$ ipython --no-banner

In [1]: import numpy as np

In [2]: from numpy import linalg as LA

In [3]: np.set_printoptions(precision=2, suppress=True, linewidth=160, floatmode="fixed")

In [4]: def tidy(a):
   ...:     return np.round(a, 2) + 0
   ...: 

In [5]: E = np.load("a.npy")

In [6]: E
Out[6]: 
array([[ 0.03,  0.02, -0.01],
       [-1.67, -0.02, -0.01],
       [ 0.80,  0.01, -0.01],
       [ 0.04,  0.03,  0.00],
       [-3.80, -0.01,  0.00],
       [ 1.80,  0.03,  0.03],
       [-0.71, -0.01, -0.02],
       [-2.20,  0.01,  0.02],
       [ 0.56, -0.02, -0.01],
       [ 2.49, -0.02,  0.00],
       [ 1.72,  0.00,  0.03],
       [ 0.51, -0.03,  0.00],
       [-0.25,  0.03, -0.01],
       [-1.37, -0.03,  0.00],
       [ 0.26, -0.02, -0.02],
       [-3.34, -0.04,  0.01],
       [ 1.76,  0.01,  0.03],
       [ 1.58, -0.03,  0.00],
       [-0.32, -0.03, -0.03],
       [-0.52,  0.02,  0.04],
       [ 1.05, -0.01, -0.02],
       [ 0.16, -0.02,  0.01]])

In [7]: # column 0 dominates

In [8]: idx = E[:, 0] > np.median(E[:, 0])

In [9]: f = E[idx].mean(axis=0) - E[~idx].mean(axis=0)

In [10]: print(np.argsort(-np.abs(f).round(6), kind="stable"))
[0 1 2]

In [11]: idx.astype(int)
Out[11]: array([0, 0, 1, 0, 0, 1, 0, 0, 1, 1, 1, 1, 0, 0, 1, 0, 1, 1, 0, 0, 1, 1])

In [12]: rng = np.random.default_rng(4222)

In [13]: idx = rng.integers(0, 2, 3)

In [14]: F = (idx[:, None] == idx) * -1 + np.eye(3)

In [15]: F
Out[15]: 
array([[ 0.00,  0.00,  0.00],
       [ 0.00,  0.00, -1.00],
       [ 0.00, -1.00,  0.00]])

In [16]: # equal to its transpose

In [17]: np.unique(F.round(6), axis=0).shape
Out[17]: (3, 3)

In [18]: tidy(np.trace(LA.pinv(F) @ F))
Out[18]: np.float64(2.0)

In [19]: np.abs(np.diag(LA.qr(F)[1])) > 1e-9
Out[19]: array([False,  True,  True])

In [20]: evals, vecs = LA.eigh(F)

In [21]: vec = np.array([3, -3, 0])

In [22]: vec @ F @ vec
Out[22]: np.float64(0.0)

In [23]: P = np.triu(np.array([[4, 2, 3], [2, 5, 1], [0, 2, 2]]), 1) + np.eye(3)

In [24]: A2 = P @ F @ LA.inv(P)

In [25]: print(LA.matrix_rank(A2))
2

In [26]: np.poly(A2)
Out[26]: array([ 1.00,  0.00, -1.00,  0.00])

In [27]: print(P @ F - F @ P)
[[ 0.00 -3.00 -2.00]
 [ 0.00 -1.00  0.00]
 [ 0.00  0.00  1.00]]

In [28]: tidy(LA.det(A2))
Out[28]: np.float64(0.0)

In [29]: A2
Out[29]: 
array([[ 0.00, -3.00,  1.00],
       [ 0.00, -1.00,  0.00],
       [ 0.00, -1.00,  1.00]])

In [30]: print(LA.norm(F, axis=1).argmax())
1

In [31]: tidy(LA.norm(F, 1)), tidy(LA.norm(F, np.inf))
Out[31]: (np.float64(1.0), np.float64(1.0))

In [32]: tidy(LA.norm(F) ** 2 / LA.norm(F, 2) ** 2)
Out[32]: np.float64(2.0)

In [33]: F[0] @ F[2]
Out[33]: np.float64(0.0)

In [34]: print(tidy(LA.norm(F, axis=0)))
[0.00 1.00 1.00]

In [35]: tidy(LA.norm(F, axis=1))
Out[35]: array([0.00, 1.00, 1.00])
